In [1]: import numpy as np

In [2]: np.set_printoptions(precision=2, suppress=True, linewidth=200, floatmode="fixed")

In [3]: arr = np.load("sample11.npy")

In [4]: arr
Out[4]: 
array([[1, 0, 0, 0, 0],
       [0, 2, 0, 0, 0],
       [0, 0, 0, 0, 0],
       [0, 0, 0, 3, 0],
       [0, 0, 0, 0, 3]])

In [5]: # triangular

In [6]: arr.T @ arr
Out[6]: 
array([[1, 0, 0, 0, 0],
       [0, 4, 0, 0, 0],
       [0, 0, 0, 0, 0],
       [0, 0, 0, 9, 0],
       [0, 0, 0, 0, 9]])

In [7]: np.linalg.norm(arr, axis=0)
Out[7]: array([1.00, 2.00, 0.00, 3.00, 3.00])

In [8]: w, evecs = np.linalg.eigvalsh(arr)
Traceback (most recent call last):
  Cell In[8], line 1
    w, evecs = np.linalg.eigvalsh(arr)
ValueError: too many values to unpack (expected 2)


In [9]: w, evecs = np.linalg.eigh(arr)

In [10]: evecs @ np.diag(w) @ evecs.T
Out[10]: 
array([[1.00, 0.00, 0.00, 0.00, 0.00],
       [0.00, 2.00, 0.00, 0.00, 0.00],
       [0.00, 0.00, 0.00, 0.00, 0.00],
       [0.00, 0.00, 0.00, 3.00, 0.00],
       [0.00, 0.00, 0.00, 0.00, 3.00]])

In [11]: (w > 1e-8).sum(), (w < -1e-8).sum()
Out[11]: (np.int64(4), np.int64(0))

In [12]: w
Out[12]: array([0.00, 1.00, 2.00, 3.00, 3.00])

In [13]: np.linalg.svd(arr, compute_uv=False)
Out[13]: array([3.00, 3.00, 2.00, 1.00, 0.00])

In [14]: r = np.linalg.matrix_rank(arr)

In [15]: r
Out[15]: np.int64(4)

In [16]: null = np.linalg.svd(arr)[2][r:].T

In [17]: null.shape
Out[17]: (5, 1)

In [18]: arr @ null
Out[18]: 
array([[0.00],
       [0.00],
       [0.00],
       [0.00],
       [0.00]])

In [19]: [int(np.linalg.matrix_rank(arr[:, :j + 1])) for j in range(5)]
Out[19]: [1, 2, 2, 3, 4]

In [20]: null @ null.T
Out[20]: 
array([[0.00, 0.00, 0.00, 0.00, 0.00],
       [0.00, 0.00, 0.00, 0.00, 0.00],
       [0.00, 0.00, 1.00, 0.00, 0.00],
       [0.00, 0.00, 0.00, 0.00, 0.00],
       [0.00, 0.00, 0.00, 0.00, 0.00]])

In [21]: np.linalg.matrix_rank(arr.T @ arr), np.linalg.matrix_rank(arr @ arr.T)
Out[21]: (np.int64(4), np.int64(4))

In [22]: np.argsort(-np.linalg.norm(arr, axis=0).round(6), kind="stable")[:3]
Out[22]: array([3, 4, 1])

In [23]: round(float(np.linalg.norm(arr, 2) / np.linalg.norm(arr)), 2)
Out[23]: 0.63

In [24]: rng = np.random.default_rng(6598)

In [25]: z = rng.permutation(5)

In [26]: z
Out[26]: array([1, 2, 0, 3, 4])

In [27]: out = arr[z][:, z]

In [28]: np.diag(out)
Out[28]: array([2, 0, 1, 3, 3])

In [29]: out
Out[29]: 
array([[2, 0, 0, 0, 0],
       [0, 0, 0, 0, 0],
       [0, 0, 1, 0, 0],
       [0, 0, 0, 3, 0],
       [0, 0, 0, 0, 3]])

In [30]: np.allclose(out, arr)
Out[30]: False

In [31]: np.trace(out)
Out[31]: np.int64(9)

In [32]: m1, _ = np.linalg.qr(np.array([[-0.2, 1.1, -1.1, 0.5, -1.8, -0.5],
    ...:     [0.9, -0.2, 1.0, -0.9, -0.6, -0.4],
    ...:     [0.7, 1.1, -2.5, 1.6, -1.0, 0.8],
    ...:     [-0.8, -0.8, 1.7, -1.6, -0.7, -0.4],
    ...:     [0.7, 1.0, 0.3, 0.1, -0.6, 0.4],
    ...:     [0.9, -0.6, 0.6, 1.0, -0.2, -0.3]]))

In [33]: m1
Out[33]: 
array([[-0.11, -0.58,  0.14,  0.17, -0.59,  0.50],
       [ 0.50,  0.26,  0.31, -0.68, -0.21,  0.30],
       [ 0.39, -0.42, -0.53, -0.25, -0.28, -0.50],
       [-0.44,  0.26,  0.34, -0.13, -0.57, -0.53],
       [ 0.39, -0.37,  0.69,  0.23,  0.22, -0.36],
       [ 0.50,  0.46, -0.11,  0.62, -0.39,  0.01]])

In [34]: # keeps lengths

In [35]: vec = np.array([0, 4, 5, 5, 5, 4])

In [36]: 6 - np.linalg.matrix_rank(m1 - np.eye(6), tol=1e-8)
Out[36]: np.int64(1)

In [37]: np.round(np.linalg.det(m1), 2)
Out[37]: np.float64(-1.0)

In [38]: np.round(m1.T @ (m1 @ vec), 2) + 0
Out[38]: array([0.00, 4.00, 5.00, 5.00, 5.00, 4.00])

In [39]: [p for p in range(1, 25) if np.allclose(np.linalg.matrix_power(m1, p), np.eye(6))]
Out[39]: []

In [40]: W0 = np.array([[2, 3, 4, 5, 6],
    ...:     [7, 8, 9, 10, 11],
    ...:     [12, 13, 14, 15, 16],
    ...:     [17, 18, 19, 20, 21],
    ...:     [22, 23, 24, 25, 26]])

In [41]: # rank 2

In [42]: Uu, sigma, vt = np.linalg.svd(W0)

In [43]: evecs = vt[:(sigma > 1e-8).sum()]

In [44]: vec = W0[4] + 4 * W0[1] + rng.integers(2) * np.eye(5)[1]

In [45]: vec
Out[45]: array([50.00, 55.00, 60.00, 65.00, 70.00])

In [46]: round(np.linalg.norm(vec - evecs.T @ evecs @ vec), 2)
Out[46]: np.float64(0.0)

In [47]: np.allclose(evecs.T @ evecs @ vec, vec)
Out[47]: True

In [48]: np.diag(evecs.T @ evecs)
Out[48]: array([0.60, 0.30, 0.20, 0.30, 0.60])

In [49]: np.linalg.matrix_rank(np.vstack([W0, vec]))
Out[49]: np.int64(2)

In [50]: np.round(np.poly(W0), 2) + 0
Out[50]: array([   1.00,  -70.00, -250.00,    0.00,    0.00,    0.00])

In [51]: np.kron(np.eye(2, dtype=int), W0)
Out[51]: 
array([[ 2,  3,  4,  5,  6,  0,  0,  0,  0,  0],
       [ 7,  8,  9, 10, 11,  0,  0,  0,  0,  0],
       [12, 13, 14, 15, 16,  0,  0,  0,  0,  0],
       [17, 18, 19, 20, 21,  0,  0,  0,  0,  0],
       [22, 23, 24, 25, 26,  0,  0,  0,  0,  0],
       [ 0,  0,  0,  0,  0,  2,  3,  4,  5,  6],
       [ 0,  0,  0,  0,  0,  7,  8,  9, 10, 11],
       [ 0,  0,  0,  0,  0, 12, 13, 14, 15, 16],
       [ 0,  0,  0,  0,  0, 17, 18, 19, 20, 21],
       [ 0,  0,  0,  0,  0, 22, 23, 24, 25, 26]])

In [52]: round(float(np.linalg.det(2 * W0)), 2), round(float(np.linalg.det(W0)), 2)
Out[52]: (-0.0, -0.0)

In [53]: round(float(np.linalg.eigvals(W0).sum().real), 2)
Out[53]: 70.0

In [54]: round(np.linalg.det(W0.T), 2)
Out[54]: np.float64(-0.0)

In [55]: np.unique(W0.round(6), axis=0).shape
Out[55]: (5, 5)

In [56]: np.abs(np.diag(np.linalg.qr(W0)[1])) > 1e-9
Out[56]: array([ True,  True, False, False, False])

In [57]: round(np.trace(np.linalg.pinv(W0) @ W0), 2)
Out[57]: np.float64(2.0)

In [58]: W0 @ np.linalg.pinv(W0) @ W0
Out[58]: 
array([[ 2.00,  3.00,  4.00,  5.00,  6.00],
       [ 7.00,  8.00,  9.00, 10.00, 11.00],
       [12.00, 13.00, 14.00, 15.00, 16.00],
       [17.00, 18.00, 19.00, 20.00, 21.00],
       [22.00, 23.00, 24.00, 25.00, 26.00]])

In [59]: r0 = np.array([0, 1])

In [60]: np.correlate(W0[2], W0[0], "full")
Out[60]: array([ 72, 138, 197, 248, 290, 208, 137,  78,  32])

In [61]: np.array([np.convolve(row, r0, "same") for row in W0])
Out[61]: 
array([[ 0,  2,  3,  4,  5],
       [ 0,  7,  8,  9, 10],
       [ 0, 12, 13, 14, 15],
       [ 0, 17, 18, 19, 20],
       [ 0, 22, 23, 24, 25]])

In [62]: th = np.radians(45)

In [63]: R = np.eye(5)

In [64]: R[0, 0] = R[1, 1] = np.cos(th)

In [65]: R[0, 1], R[1, 0] = -np.sin(th), np.sin(th)

In [66]: R
Out[66]: 
array([[ 0.71, -0.71,  0.00,  0.00,  0.00],
       [ 0.71,  0.71,  0.00,  0.00,  0.00],
       [ 0.00,  0.00,  1.00,  0.00,  0.00],
       [ 0.00,  0.00,  0.00,  1.00,  0.00],
       [ 0.00,  0.00,  0.00,  0.00,  1.00]])

In [67]: out = W0 @ R.T

In [68]: out
Out[68]: 
array([[-0.71,  3.54,  4.00,  5.00,  6.00],
       [-0.71, 10.61,  9.00, 10.00, 11.00],
       [-0.71, 17.68, 14.00, 15.00, 16.00],
       [-0.71, 24.75, 19.00, 20.00, 21.00],
       [-0.71, 31.82, 24.00, 25.00, 26.00]])

In [69]: np.allclose(np.linalg.norm(W0, axis=1), np.linalg.norm(out, axis=1))
Out[69]: True
